$ python -q
>>> import numpy as np
>>> np.set_printoptions(precision=1, suppress=True, linewidth=140, sign=" ")
>>> rd = lambda a: np.round(a, 1) + 0
>>> A = np.load("sample16.npy")
>>> A
array([[-2,  0,  0,  0],
       [ 0, -1,  0,  0],
       [ 0,  0, -2,  0],
       [ 0,  0,  0,  2]])
>>> # triangular, det is the product of the diagonal
>>> w, V = np.linalg.eigvalsh(A)
Traceback (most recent call last):
  File "<python-input-6>", line 1, in <module>
    w, V = np.linalg.eigvalsh(A)
    ^^^^
ValueError: too many values to unpack (expected 2)
>>> w, V = np.linalg.eigh(A)
>>> np.unique(w.round(6) + 0, return_counts=True)[1]
array([ 2,  1,  1])
>>> w
array([-2., -2., -1.,  2.])
>>> np.abs(V[:, -1])
array([ 0.,  0.,  0.,  1.])
>>> rd(np.linalg.eigvalsh(A @ A))
array([ 1.,  4.,  4.,  4.])
>>> V @ np.diag(w) @ V.T
array([[-2.,  0.,  0.,  0.],
       [ 0., -1.,  0.,  0.],
       [ 0.,  0., -2.,  0.],
       [ 0.,  0.,  0.,  2.]])
>>> V.T @ V
array([[ 1.,  0.,  0.,  0.],
       [ 0.,  1.,  0.,  0.],
       [ 0.,  0.,  1.,  0.],
       [ 0.,  0.,  0.,  1.]])
>>> rd(np.linalg.svd(A, compute_uv=False))
array([ 2.,  2.,  2.,  1.])
>>> (w > 1e-8).sum(), (w < -1e-8).sum()
(np.int64(1), np.int64(3))
>>> r0 = np.array([9, 9, 8, 7])
>>> Y = A + np.outer(r0, np.eye(4)[0])
>>> rd(np.linalg.det(Y) / np.linalg.det(A)), rd(1 + np.linalg.solve(A, r0)[0])
(np.float64(-3.5), np.float64(-3.5))
>>> np.linalg.matrix_rank(np.linalg.inv(Y) - np.linalg.inv(A), tol=1e-8)
np.int64(1)
>>> Y = A[0, 0] * A[1:] - np.outer(A[1:, 0], A[0])
>>> Y
array([[ 0,  2,  0,  0],
       [ 0,  0,  4,  0],
       [ 0,  0,  0, -4]])
>>> A[:, 0] / A[0, 0]
array([ 1., -0., -0., -0.])
>>> np.linalg.matrix_rank(Y), np.linalg.matrix_rank(A)
(np.int64(3), np.int64(4))
>>> print(np.linalg.matrix_rank(Y))
3
>>> Y - Y[0]
array([[ 0,  0,  0,  0],
       [ 0, -2,  4,  0],
       [ 0, -2,  0, -4]])
>>> np.linalg.rank(Y)
Traceback (most recent call last):
  File "<python-input-26>", line 1, in <module>
    np.linalg.rank(Y)
    ^^^^^^^^^^^^^^
AttributeError: module 'numpy.linalg' has no attribute 'rank'
>>> print(np.abs(Y).max())
4
>>> r0, g = A[3], A[1]
>>> print(r0 @ g)
0
>>> r0 @ r0
np.int64(4)
>>> p = (r0 @ g) / (r0 @ r0) * r0
>>> rd(np.linalg.norm(r0 + g) ** 2 + np.linalg.norm(r0 - g) ** 2)
np.float64(10.0)
>>> print(p)
[ 0.  0.  0.  0.]
>>> r0 = np.array([0, 3, 2, 1, 0, 2, 1]) + 0.5
>>> F = np.outer(r0, r0) / (r0 @ r0)
>>> rd(F)
array([[ 0. ,  0.1,  0. ,  0. ,  0. ,  0. ,  0. ],
       [ 0.1,  0.4,  0.3,  0.2,  0.1,  0.3,  0.2],
       [ 0. ,  0.3,  0.2,  0.1,  0. ,  0.2,  0.1],
       [ 0. ,  0.2,  0.1,  0.1,  0. ,  0.1,  0.1],
       [ 0. ,  0.1,  0. ,  0. ,  0. ,  0. ,  0. ],
       [ 0. ,  0.3,  0.2,  0.1,  0. ,  0.2,  0.1],
       [ 0. ,  0.2,  0.1,  0.1,  0. ,  0.1,  0.1]])
>>> # rank 1
>>> r0 = np.array([-1, -1])
>>> rd(np.correlate(F[5], F[2], "full"))
array([ 0. ,  0. ,  0.1,  0.1,  0.1,  0.1,  0.2,  0.1,  0.1,  0.1,  0.1,  0. ,  0. ])
>>> rd(np.polyval(r0, F[5]))
array([-1. , -1.3, -1.2, -1.1, -1. , -1.2, -1.1])
>>> rd(np.convolve(F[5], r0))
array([ 0. , -0.3, -0.5, -0.3, -0.2, -0.3, -0.3, -0.1])
>>> t3 = np.stack([F, 2 * F, F[::-1]])
>>> rd(np.einsum("bij,cij->bc", t3, t3))
array([[ 1. ,  2. ,  0.8],
       [ 2. ,  4. ,  1.6],
       [ 0.8,  1.6,  1. ]])
>>> (t3 @ F.T).shape
(3, 7, 7)
>>> t3.shape
(3, 7, 7)
>>> rd(t3.sum(axis=0))
array([[ 0.1,  0.4,  0.3,  0.2,  0.1,  0.3,  0.2],
       [ 0.2,  1.5,  1.1,  0.7,  0.2,  1.1,  0.7],
       [ 0.1,  0.9,  0.7,  0.4,  0.1,  0.7,  0.4],
       [ 0.1,  0.7,  0.5,  0.3,  0.1,  0.5,  0.3],
       [ 0.1,  0.5,  0.3,  0.2,  0.1,  0.3,  0.2],
       [ 0.2,  1.3,  0.9,  0.6,  0.2,  0.9,  0.6],
       [ 0.1,  0.6,  0.4,  0.3,  0.1,  0.4,  0.3]])
>>> w, V = np.linalg.eigh(F)
>>> rd(w)
array([ 0.,  0.,  0.,  0.,  0.,  0.,  1.])
>>> rd(np.linalg.eigvalsh(F @ F))
array([ 0.,  0.,  0.,  0.,  0.,  0.,  1.])
>>> np.unique(w.round(6) + 0, return_counts=True)[1]
array([ 6,  1])
>>> (w > 1e-8).sum(), (w < -1e-8).sum()
(np.int64(1), np.int64(0))
>>> w.sum(), rd(np.trace(F))
(np.float64(1.0), np.float64(1.0))
>>> rd(F @ np.linalg.pinv(F) @ F)
array([[ 0. ,  0.1,  0. ,  0. ,  0. ,  0. ,  0. ],
       [ 0.1,  0.4,  0.3,  0.2,  0.1,  0.3,  0.2],
       [ 0. ,  0.3,  0.2,  0.1,  0. ,  0.2,  0.1],
       [ 0. ,  0.2,  0.1,  0.1,  0. ,  0.1,  0.1],
       [ 0. ,  0.1,  0. ,  0. ,  0. ,  0. ,  0. ],
       [ 0. ,  0.3,  0.2,  0.1,  0. ,  0.2,  0.1],
       [ 0. ,  0.2,  0.1,  0.1,  0. ,  0.1,  0.1]])
>>> np.abs(np.diag(np.linalg.qr(F)[1])) > 1e-9
array([ True, False, False, False, False, False, False])
>>> np.allclose(F[:-1].T @ np.linalg.lstsq(F[:-1].T, F[-1])[0], F[-1])
True
>>> print(np.linalg.lstsq(F[:-1].T, F[-1])[2])
1
>>> np.unique(F.round(6), axis=0).shape
(4, 7)
